In [1]: import numpy as np

In [2]: import numpy.linalg as la

In [3]: np.set_printoptions(precision=3, suppress=True, linewidth=160)

In [4]: X = np.loadtxt("test1.csv", delimiter=",")

In [5]: X
Out[5]: 
array([[ 0.079, -1.058, -2.048],
       [ 0.091, -0.944, -2.023],
       [-0.035, -1.006, -2.087],
       [ 0.022, -0.985, -2.136],
       [ 0.121, -1.035, -2.055],
       [-0.016, -0.921, -1.956],
       [-0.055, -0.978, -2.026],
       [ 0.089, -1.095, -2.102],
       [ 0.184, -1.014, -2.04 ],
       [-0.073, -1.134, -1.964],
       [ 0.023, -1.006, -1.994],
       [-0.017, -3.143, -1.045],
       [-0.117, -2.954, -0.953],
       [-0.044, -3.109, -0.989],
       [ 0.069, -2.932, -1.063],
       [-0.228, -2.997, -1.026],
       [ 0.063, -3.037, -0.893],
       [ 0.086, -3.133, -1.125],
       [ 0.061, -3.171, -1.217],
       [ 0.102, -3.022, -0.988],
       [ 0.05 , -3.119, -1.028],
       [ 0.108, -2.842, -0.988]])

In [6]: M2 = np.c_[X[:, :1] @ np.array([[3]]), np.array([-1, 1, -3, 0, 1, -1, -3, 0, 0, -2, 3, 2, 2, 3, -2, 1, -2, 2, -1, 3, 3, -1])]

In [7]: M2
Out[7]: 
array([[ 0.237, -1.   ],
       [ 0.273,  1.   ],
       [-0.105, -3.   ],
       [ 0.066,  0.   ],
       [ 0.363,  1.   ],
       [-0.048, -1.   ],
       [-0.165, -3.   ],
       [ 0.267,  0.   ],
       [ 0.552,  0.   ],
       [-0.219, -2.   ],
       [ 0.069,  3.   ],
       [-0.051,  2.   ],
       [-0.351,  2.   ],
       [-0.132,  3.   ],
       [ 0.207, -2.   ],
       [-0.684,  1.   ],
       [ 0.189, -2.   ],
       [ 0.258,  2.   ],
       [ 0.183, -1.   ],
       [ 0.306,  3.   ],
       [ 0.15 ,  3.   ],
       [ 0.324, -1.   ]])

In [8]: la.matrix_rank(M2)
Out[8]: np.int64(2)

In [9]: la.norm(la.qr(X)[0].T @ M2, axis=0) ** 2 / ((M2 ** 2).sum(axis=0) + 1e-12)
Out[9]: array([1.   , 0.148])

In [10]: np.round(la.norm(M2 - X @ la.lstsq(X, M2)[0], axis=0), 3) + 0
Out[10]: array([0.   , 8.509])

In [11]: np.round(la.lstsq(X, M2[:, 0])[0], 3) + 0
Out[11]: array([3., 0., 0.])

In [12]: labels = X[:, 2] > np.median(X[:, 2])

In [13]: r0 = X[labels].mean(axis=0) - X[~labels].mean(axis=0)

In [14]: (((X - X.mean(axis=0)) @ r0 > 0) == labels).mean()
Out[14]: np.float64(1.0)
